% ipython --no-banner

In [1]: import numpy as np

In [2]: np.set_printoptions(precision=1, suppress=True, linewidth=100)

In [3]: u = np.array([2, 2, 0, 1, 1, 0, 0, 2, 1, 2, 2, 2])

In [4]: g = np.array([-1, 3, 5, 3, -3, -2, -3, 5, -4])

In [5]: mat = u[:, None] + g[None, :]

In [6]: mat
Out[6]: 
array([[ 1,  5,  7,  5, -1,  0, -1,  7, -2],
       [ 1,  5,  7,  5, -1,  0, -1,  7, -2],
       [-1,  3,  5,  3, -3, -2, -3,  5, -4],
       [ 0,  4,  6,  4, -2, -1, -2,  6, -3],
       [ 0,  4,  6,  4, -2, -1, -2,  6, -3],
       [-1,  3,  5,  3, -3, -2, -3,  5, -4],
       [-1,  3,  5,  3, -3, -2, -3,  5, -4],
       [ 1,  5,  7,  5, -1,  0, -1,  7, -2],
       [ 0,  4,  6,  4, -2, -1, -2,  6, -3],
       [ 1,  5,  7,  5, -1,  0, -1,  7, -2],
       [ 1,  5,  7,  5, -1,  0, -1,  7, -2],
       [ 1,  5,  7,  5, -1,  0, -1,  7, -2]])

In [7]: vec = np.array([1, 1, 0, 0, 2, 1, 2, 2, 1])

In [8]: h1 = np.maximum(mat @ vec, 0)

In [9]: mat * (h1 > 1e-9)[:, None]
Out[9]: 
array([[ 1,  5,  7,  5, -1,  0, -1,  7, -2],
       [ 1,  5,  7,  5, -1,  0, -1,  7, -2],
       [ 0,  0,  0,  0,  0,  0,  0,  0,  0],
       [ 0,  4,  6,  4, -2, -1, -2,  6, -3],
       [ 0,  4,  6,  4, -2, -1, -2,  6, -3],
       [ 0,  0,  0,  0,  0,  0,  0,  0,  0],
       [ 0,  0,  0,  0,  0,  0,  0,  0,  0],
       [ 1,  5,  7,  5, -1,  0, -1,  7, -2],
       [ 0,  4,  6,  4, -2, -1, -2,  6, -3],
       [ 1,  5,  7,  5, -1,  0, -1,  7, -2],
       [ 1,  5,  7,  5, -1,  0, -1,  7, -2],
       [ 1,  5,  7,  5, -1,  0, -1,  7, -2]])

In [10]: np.flatnonzero(h1 > 1e-9)
Out[10]: array([ 0,  1,  3,  4,  7,  8,  9, 10, 11])

In [11]: np.maximum(mat @ (3 * vec), 0)
Out[11]: array([42, 42,  0, 12, 12,  0,  0, 42, 12, 42, 42, 42])

In [12]: h1
Out[12]: array([14, 14,  0,  4,  4,  0,  0, 14,  4, 14, 14, 14])

In [13]: np.maximum(mat @ vec, 0) - np.maximum(-mat @ vec, 0)
Out[13]: array([14, 14, -6,  4,  4, -6, -6, 14,  4, 14, 14, 14])

In [14]: np.tanh(mat @ vec)
Out[14]: array([ 1.,  1., -1.,  1.,  1., -1., -1.,  1.,  1.,  1.,  1.,  1.])
